% python3 -q
>>> import numpy as np
>>> np.set_printoptions(precision=2, suppress=True, linewidth=100, sign=" ")
>>> rd = lambda a: np.round(a, 2) + 0
>>> mat = np.load("x.npy")
>>> mat
array([[-1,  3,  2],
       [ 0, -2, -3],
       [ 0,  0,  2]])
>>> r0 = np.array([2, -4])
>>> np.correlate(mat[2], mat[1], "full")
array([ 0,  0, -6, -4,  0])
>>> np.polyval(r0, mat[2])
array([-4, -4,  0])
>>> ev, evecs = np.linalg.eig(mat)
>>> ev
array([-1., -2.,  2.])
>>> mat @ evecs[:, 0] - ev[0] * evecs[:, 0]
array([ 0.,  0.,  0.])
>>> rd(np.sort(np.linalg.eigvals(mat.T)))
array([-2., -1.,  2.])
>>> rd(np.sort(np.linalg.eigvals(np.linalg.inv(mat))))
array([-1. , -0.5,  0.5])
>>> data = np.load("dump.npy")
>>> data
array([[ 7,  8,  8,  2,  7],
       [ 1,  7,  2,  5,  6],
       [ 5,  2,  7,  4,  8],
       [ 5,  2,  7,  4,  8]])
>>> # rows and columns are dependent
>>> vec = np.array([0, -2, 3, 2, 3])
>>> (data @ vec).argmax()
np.int64(2)
>>> data @ (2 * vec)
array([ 66,  40,  98,  98])
>>> np.linalg.norm(data @ vec) <= np.linalg.norm(data, 2) * np.linalg.norm(vec) + 1e-9
np.True_
>>> vec @ data
Traceback (most recent call last):
  File "<python-input-20>", line 1, in <module>
    vec @ data
    ~~~~^~~~~~
ValueError: matmul: Input operand 1 has a mismatch in its core dimension 0, with gufunc signature (n?,k),(k,m?)->(n?,m?) (size 4 is different from 5)
>>> (data * vec).sum(axis=1)
array([ 33,  20,  49,  49])
>>> np.einsum("ij,j->i", data, vec)
array([ 33,  20,  49,  49])
>>> data @ np.ones(5)
array([ 32.,  21.,  26.,  26.])
>>> rank = np.linalg.matrix_rank(data)
>>> rank
np.int64(3)
>>> N = np.linalg.svd(data)[2][rank:].T
>>> N.shape
(5, 2)
>>> np.allclose(data @ N, 0)
True
>>> rd(N @ N.T)
array([[ 0.57, -0.05, -0.44,  0.22, -0.07],
       [-0.05,  0.01,  0.05, -0.01, -0.01],
       [-0.44,  0.05,  0.51,  0.08, -0.23],
       [ 0.22, -0.01,  0.08,  0.46, -0.44],
       [-0.07, -0.01, -0.23, -0.44,  0.46]])
>>> [int(np.linalg.matrix_rank(np.delete(data, i, axis=0))) for i in range(4)]
[2, 2, 3, 3]
